$ python -q
>>> import numpy as np
>>> np.set_printoptions(precision=2, suppress=True, linewidth=160, sign=" ")
>>> rd = lambda a: np.round(a, 2) + 0
>>> J = np.array([[0.0, 0.0, 0.0, 0.0, 0.0, 0.0, 0.0, -2.0],
...     [0.0, 0.0, 0.0, 0.0, 0.0, 0.0, 0.0, -3.0],
...     [0.0, 0.0, 0.0, 0.0, 0.0, 0.0, 0.0, -3.0],
...     [0.0, 0.0, 0.0, 0.0, 0.0, 0.0, 0.0, -2.0],
...     [0.0, 0.0, 0.0, 0.0, 0.0, 0.0, 0.0, -3.0],
...     [0.0, 0.0, 0.0, 0.0, 0.0, 0.0, 0.0, 3.0],
...     [0.0, 0.0, 0.0, 0.0, 0.0, 0.0, 0.0, -3.0],
...     [-2.0, -3.0, -3.0, -2.0, -3.0, 3.0, -3.0, 0.0]])
>>> print(J)
[[ 0.  0.  0.  0.  0.  0.  0. -2.]
 [ 0.  0.  0.  0.  0.  0.  0. -3.]
 [ 0.  0.  0.  0.  0.  0.  0. -3.]
 [ 0.  0.  0.  0.  0.  0.  0. -2.]
 [ 0.  0.  0.  0.  0.  0.  0. -3.]
 [ 0.  0.  0.  0.  0.  0.  0.  3.]
 [ 0.  0.  0.  0.  0.  0.  0. -3.]
 [-2. -3. -3. -2. -3.  3. -3.  0.]]
>>> vals, vecs = np.linalg.eigh(J)
>>> x = np.array([1, 0, 5, 4, 0, 2, 2, 2])
>>> print((np.sign(vecs[:, -1].round(6)) == np.sign(vecs[0, -1].round(6))).astype(int))
[ 1  1  1  1  1  0  1  0]
>>> print(rd(x @ J @ x / (x @ x)), rd(vals[0]), rd(vals[-1]))
-1.85 -7.28 7.28
>>> print(rd(vecs * np.abs(vals) @ vecs.T))
[[ 0.55  0.82  0.82  0.55  0.82 -0.82  0.82  0.  ]
 [ 0.82  1.24  1.24  0.82  1.24 -1.24  1.24  0.  ]
 [ 0.82  1.24  1.24  0.82  1.24 -1.24  1.24  0.  ]
 [ 0.55  0.82  0.82  0.55  0.82 -0.82  0.82  0.  ]
 [ 0.82  1.24  1.24  0.82  1.24 -1.24  1.24  0.  ]
 [-0.82 -1.24 -1.24 -0.82 -1.24  1.24 -1.24  0.  ]
 [ 0.82  1.24  1.24  0.82  1.24 -1.24  1.24  0.  ]
 [ 0.    0.    0.    0.    0.    0.    0.    7.28]]
>>> print(rd(np.linalg.eigvalsh(J[1:, 1:])))
[-7.  0.  0.  0.  0.  0.  7.]
>>> print(np.abs(J).sum(axis=1).max(), rd(np.abs(vals).max()))
19.0 7.28
>>> Uu, sv, Vh = np.linalg.svd(J)
>>> print(rd(sv))
[ 7.28  7.28  0.    0.    0.    0.    0.    0.  ]
>>> B = Uu[:, :2] @ np.diag(sv[:2]) @ Vh[:2]
>>> print(rd(np.linalg.norm(J - B) / np.linalg.norm(J)))
0.0
>>> print(rd(np.abs(J - B).max()))
0.0
>>> print(rd(B))
[[ 0.  0.  0.  0.  0.  0.  0. -2.]
 [ 0.  0.  0.  0.  0.  0.  0. -3.]
 [ 0.  0.  0.  0.  0.  0.  0. -3.]
 [ 0.  0.  0.  0.  0.  0.  0. -2.]
 [ 0.  0.  0.  0.  0.  0.  0. -3.]
 [ 0.  0.  0.  0.  0.  0.  0.  3.]
 [ 0.  0.  0.  0.  0.  0.  0. -3.]
 [-2. -3. -3. -2. -3.  3. -3.  0.]]
>>> print(rd(np.linalg.norm(J - B, 2)), sv[2])
0.0 0.0
>>> print(np.all(np.linalg.eigvalsh(J) > 0))
False
>>> try:
...     np.linalg.cholesky(J)
... except np.linalg.LinAlgError as e:
...     print(repr(e))
... 
LinAlgError('Matrix is not positive definite')
>>> print([round(float(np.linalg.det(J[:i, :i])), 2) + 0 for i in range(1, 9)])
[0.0, 0.0, 0.0, 0.0, 0.0, 0.0, 0.0, 0.0]
>>> vals, vecs = np.linalg.eigvalsh(J)
Traceback (most recent call last):
  File "<python-input-22>", line 1, in <module>
    vals, vecs = np.linalg.eigvalsh(J)
    ^^^^^^^^^^
ValueError: too many values to unpack (expected 2)
>>> vals, vecs = np.linalg.eigh(J)
>>> print(rd(vecs.T @ J @ vecs))
[[-7.28  0.    0.    0.    0.    0.    0.    0.  ]
 [ 0.    0.    0.    0.    0.    0.    0.    0.  ]
 [ 0.    0.    0.    0.    0.    0.    0.    0.  ]
 [ 0.    0.    0.    0.    0.    0.    0.    0.  ]
 [ 0.    0.    0.    0.    0.    0.    0.    0.  ]
 [ 0.    0.    0.    0.    0.    0.    0.    0.  ]
 [ 0.    0.    0.    0.    0.    0.    0.    0.  ]
 [ 0.    0.    0.    0.    0.    0.    0.    7.28]]
>>> print(rd(vecs @ np.diag(vals) @ vecs.T))
[[ 0.  0.  0.  0.  0.  0.  0. -2.]
 [ 0.  0.  0.  0.  0.  0.  0. -3.]
 [ 0.  0.  0.  0.  0.  0.  0. -3.]
 [ 0.  0.  0.  0.  0.  0.  0. -2.]
 [ 0.  0.  0.  0.  0.  0.  0. -3.]
 [ 0.  0.  0.  0.  0.  0.  0.  3.]
 [ 0.  0.  0.  0.  0.  0.  0. -3.]
 [-2. -3. -3. -2. -3.  3. -3.  0.]]
>>> print(rd(np.linalg.eigvalsh(J + 3 * np.eye(8))))
[-4.28  3.    3.    3.    3.    3.    3.   10.28]
>>> print((vals > 1e-8).sum(), (vals < -1e-8).sum())
1 1
>>> print(rd(np.linalg.eigvalsh(J @ J)))
[  0.   0.   0.   0.   0.   0.  53.  53.]
